>>> import numpy as np
>>> np.set_printoptions(suppress=True, linewidth=140)
>>> F = np.loadtxt("m.csv", delimiter=",")
>>> print(F)
[[ 0.  0. -2.  2. -1.  2.  3.]
 [ 0.  0.  2. -1.  0.  0.  3.]
 [ 0.  0.  0.  2.  0.  3.  1.]
 [ 0.  0.  0.  0.  3. -2.  2.]
 [ 0.  0.  0.  0.  0.  1.  1.]
 [ 0.  0.  0.  0.  0.  0.  2.]
 [ 0.  0.  0.  0.  0.  0.  0.]]
>>> # columns 0 and 1 are equal
>>> print(np.argsort(-np.linalg.norm(F, axis=0).round(6), kind="stable")[:3])
[6 5 4]
>>> Uu, sv, Vt = np.linalg.svd(F)
>>> vecs = Vt[:(sv > 1e-8).sum()]
>>> rng = np.random.default_rng(541)
>>> vec = F[2] + 2 * F[4] + rng.integers(2) * np.eye(7)[5]
>>> print(vec)
[0. 0. 0. 2. 0. 5. 3.]
>>> print(np.round(vecs.T @ vecs, 2) + 0)
[[0. 0. 0. 0. 0. 0. 0.]
 [0. 0. 0. 0. 0. 0. 0.]
 [0. 0. 1. 0. 0. 0. 0.]
 [0. 0. 0. 1. 0. 0. 0.]
 [0. 0. 0. 0. 1. 0. 0.]
 [0. 0. 0. 0. 0. 1. 0.]
 [0. 0. 0. 0. 0. 0. 1.]]
>>> print(np.allclose(vecs.T @ vecs @ vec, vec))
True
>>> print(np.round(np.diag(vecs.T @ vecs), 2) + 0)
[0. 0. 1. 1. 1. 1. 1.]
>>> ang = rng.uniform(0, 2 * np.pi, 32)
>>> Q, _ = np.linalg.qr(np.array([[0.3, -1.1], [-0.1, 1.8], [0.0, -0.7]]))
>>> X = 5 * np.c_[np.cos(ang), np.sin(ang)] @ Q.T
>>> print(X.round(2))
[[ 2.63 -3.97  1.51]
 [-0.61 -4.42  2.26]
 [ 4.93  0.04 -0.82]
 [-3.91  3.   -0.83]
 [-2.44 -3.75  2.23]
 [ 4.68 -1.76  0.1 ]
 [-1.66 -4.13  2.29]
 [-4.4  -1.77  1.58]
 [-0.78  4.49 -2.06]
 [ 4.75 -1.56 -0.01]
 [ 3.79  2.65 -1.91]
 [-2.67  3.95 -1.5 ]
 [ 4.69  1.12 -1.31]
 [-3.63 -2.82  1.97]
 [ 3.38 -3.49  1.16]
 [ 2.16 -4.18  1.69]
 [ 0.61  4.42 -2.26]
 [-1.6   4.35 -1.87]
 [-2.87 -3.48  2.16]
 [ 1.75  4.09 -2.28]
 [-2.23  4.16 -1.67]
 [-4.2   2.65 -0.61]
 [-3.72  3.2  -0.96]
 [ 4.67 -1.78  0.11]
 [ 0.63  4.42 -2.26]
 [ 0.56 -4.5   2.11]
 [-2.82 -3.51  2.17]
 [-4.57  2.02 -0.24]
 [ 0.7  -4.49  2.08]
 [ 1.58 -4.36  1.87]
 [ 4.94 -0.54 -0.54]
 [-4.62 -1.31  1.39]]
>>> # looks like rank 2
>>> def softmax(z):
...     e = np.exp(z - z.max(axis=-1, keepdims=True))
...     return e / e.sum(axis=-1, keepdims=True)
... 
>>> print(np.round(softmax(X).sum(axis=1), 2))
[1. 1. 1. 1. 1. 1. 1. 1. 1. 1. 1. 1. 1. 1. 1. 1. 1. 1. 1. 1. 1. 1. 1. 1. 1. 1. 1. 1. 1. 1. 1. 1.]
>>> print(np.round(softmax(X[21] + 5), 2) + 0)
[0.   0.96 0.04]
>>> print(np.round(softmax(X[21]), 2) + 0)
[0.   0.96 0.04]
>>> print(np.round(softmax(10 * X[21]), 2) + 0)
[0. 1. 0.]
>>> att = X @ X.T / np.sqrt(3)
>>> print(softmax(att).round(6).argmax(axis=1))
[ 0  1  2  3  4  5  6  7  8  9 10 11 12 13 14 15 16 17 18 19 20 21 22 23 24 25 26 27 28 29 30 31]
>>> print(np.round(softmax(att)[21] @ X, 2))
[-3.92  2.86 -0.76]
>>> d = np.linalg.norm(X[:, None] - X[None], axis=-1)
>>> print(np.flatnonzero(d[21] < d.mean() / 2))
[ 3 11 20 21 22 27]
>>> print(d.shape)
(32, 32)
>>> print(d[21].round(6).argsort(kind="stable")[:4])
[21  3 22 27]
>>> print(np.linalg.matrix_rank(d ** 2))
3
>>> feats = np.array([[-3.21, 4.24, -1.43, 3.81],
...     [9.39, -3.97, -10.46, -6.09],
...     [3.41, -1.6, -4.61, -2.84],
...     [1.06, -2.55, 2.7, -2.3],
...     [-8.88, 4.25, 8.64, 5.99],
...     [1.03, -3.35, 5.04, -2.65],
...     [-0.94, 3.54, -5.01, 3.09],
...     [9.41, -3.84, -10.67, -5.98],
...     [6.29, -1.8, -8.55, -3.27],
...     [0.91, -3.63, 4.93, -2.27]])
>>> print(feats)
[[ -3.21   4.24  -1.43   3.81]
 [  9.39  -3.97 -10.46  -6.09]
 [  3.41  -1.6   -4.61  -2.84]
 [  1.06  -2.55   2.7   -2.3 ]
 [ -8.88   4.25   8.64   5.99]
 [  1.03  -3.35   5.04  -2.65]
 [ -0.94   3.54  -5.01   3.09]
 [  9.41  -3.84 -10.67  -5.98]
 [  6.29  -1.8   -8.55  -3.27]
 [  0.91  -3.63   4.93  -2.27]]
>>> cen = feats - feats.mean(axis=0)
>>> Uu, sv, Vt = np.linalg.svd(cen, full_matrices=False)
>>> print((np.sign(Uu[:, 0]) == np.sign(Uu[0, 0])).astype(int))
[1 0 0 1 1 1 1 0 0 1]
>>> print(np.round((sv ** 2).sum() ** 2 / (sv ** 4).sum(), 2))
1.46
>>> print(np.round(cen.mean(axis=0), 2) + 0)
[0. 0. 0. 0.]
>>> print(np.searchsorted(np.cumsum(sv ** 2) / (sv ** 2).sum(), 0.9) + 1)
2
>>> print(np.round(np.abs(Vt[-1]), 2))
[0.47 0.77 0.3  0.3 ]
>>> print(np.abs(Vt[0]).argmax())
2
>>> print(round(np.log10(np.linalg.cond(feats))))
2
>>> J = np.array([[1.4, -0.1, -0.5], [0.6, 0.5, 1.2], [0.1, 0.5, -1.7]])
>>> labels = rng.permutation(3)
>>> out = J[:, labels] * rng.choice([-1, 1], 3)
>>> print(out)
[[-0.5 -1.4  0.1]
 [ 1.2 -0.6 -0.5]
 [-1.7 -0.1 -0.5]]
>>> Uu, _, Vt = np.linalg.svd(J.T @ out)
>>> print(np.round(np.linalg.lstsq(J, out)[0], 2) + 0)
[[ 0. -1.  0.]
 [ 0.  0. -1.]
 [ 1.  0.  0.]]
>>> out = np.linalg.inv(J)
>>> print(np.round(np.linalg.det(J) * out, 2))
[[-1.45 -0.42  0.13]
 [ 1.14 -2.33 -1.98]
 [ 0.25 -0.71  0.76]]
>>> print(np.round(np.linalg.inv(out), 2))
[[ 1.4 -0.1 -0.5]
 [ 0.6  0.5  1.2]
 [ 0.1  0.5 -1.7]]
>>> print(np.round(np.linalg.cond(J), 2))
3.1
>>> print(np.round(J @ out, 2) + 0)
[[1. 0. 0.]
 [0. 1. 0.]
 [0. 0. 1.]]
>>> print(round(float(np.linalg.slogdet(J)[0]), 2))
-1.0
>>> print(np.allclose(out, J.T))
False
>>> print(out.round(2))
[[ 0.64  0.19 -0.06]
 [-0.5   1.03  0.87]
 [-0.11  0.31 -0.33]]
>>> vec = np.array([1, 2, 2])
>>> y = J @ vec
>>> print(y.round(2))
[ 0.2  4.  -2.3]
>>> print(np.round(np.linalg.solve(J, y + J[:, 2]), 2))
[1. 2. 3.]
>>> print(np.round(np.linalg.solve(J, J[:, 0]), 2) + 0)
[1. 0. 0.]
